In [1]: import numpy as np

In [2]: from numpy import linalg as LA

In [3]: np.set_printoptions(precision=1, suppress=True, linewidth=100, sign=" ")

In [4]: mat = np.load("layer13.npy")

In [5]: mat
Out[5]: 
array([[-2. , -0.7, -0.9],
       [ 7. ,  2.3,  0.5],
       [ 3.9,  1.3,  1.7],
       [ 3.2,  1.1,  0.7],
       [ 0.8,  0.3,  0. ],
       [ 6.4,  2.1,  0. ],
       [ 0. ,  0.1,  1.5],
       [-4.7, -1.6, -0.1],
       [-8.1, -2.7,  1.1],
       [-1.8, -0.6,  0.4],
       [-3.2, -1.1,  0.1],
       [-4. , -1.3, -0.4],
       [ 1.4,  0.5,  0.4],
       [-2.1, -0.7,  1.7],
       [-1.5, -0.5,  1.4],
       [-2.1, -0.7,  0. ],
       [-1.9, -0.6, -0.9],
       [-2.6, -0.9,  0.6],
       [ 0.4,  0.1,  0.2],
       [ 1.3,  0.4,  1.3],
       [ 0.3,  0.1, -0.8],
       [-0.9, -0.3, -0.7],
       [-2.1, -0.7,  0.5],
       [-3.1, -1.1, -1.6],
       [ 2.7,  0.9, -0.3]])

In [6]: Ac = mat - mat.mean(axis=0)

In [7]: V = LA.svd(Ac)[2][:2]

In [8]: Y = Ac - Ac @ V.T @ V

In [9]: round(float(LA.norm(Y) / LA.norm(Ac)), 1)
Out[9]: 0.0

In [10]: print((Ac @ V.T).std(axis=0))
[ 3.5  0.9]

In [11]: D = LA.norm(mat[:, None] - mat[None], axis=-1)

In [12]: D.shape
Out[12]: (25, 25)

In [13]: LA.norm(mat - mat.mean(axis=0), axis=1)
Out[13]: 
array([ 2. ,  7.9,  4.9,  3.9,  1.4,  7.3,  1.4,  4.4,  8. ,  1.4,  2.9,  3.7,  2. ,  2.2,  1.5,
        1.7,  1.9,  2.2,  0.9,  2.2,  1.4,  1. ,  1.7,  3.3,  3.4])

In [14]: np.flatnonzero(D[24] < D.mean() / 2)
Out[14]: array([  3,   4,  12,  24])

In [15]: print(LA.norm(mat, axis=1))
[ 2.3  7.4  4.4  3.5  0.9  6.7  1.5  5.   8.6  1.9  3.4  4.2  1.5  2.8  2.1  2.2  2.2  2.8  0.5
  1.9  0.9  1.2  2.3  3.7  2.9]

In [16]: LA.matrix_rank(mat, rtol=0.1)
Out[16]: np.int64(2)

In [17]: round(np.log10(LA.cond(mat)))
Out[17]: 2
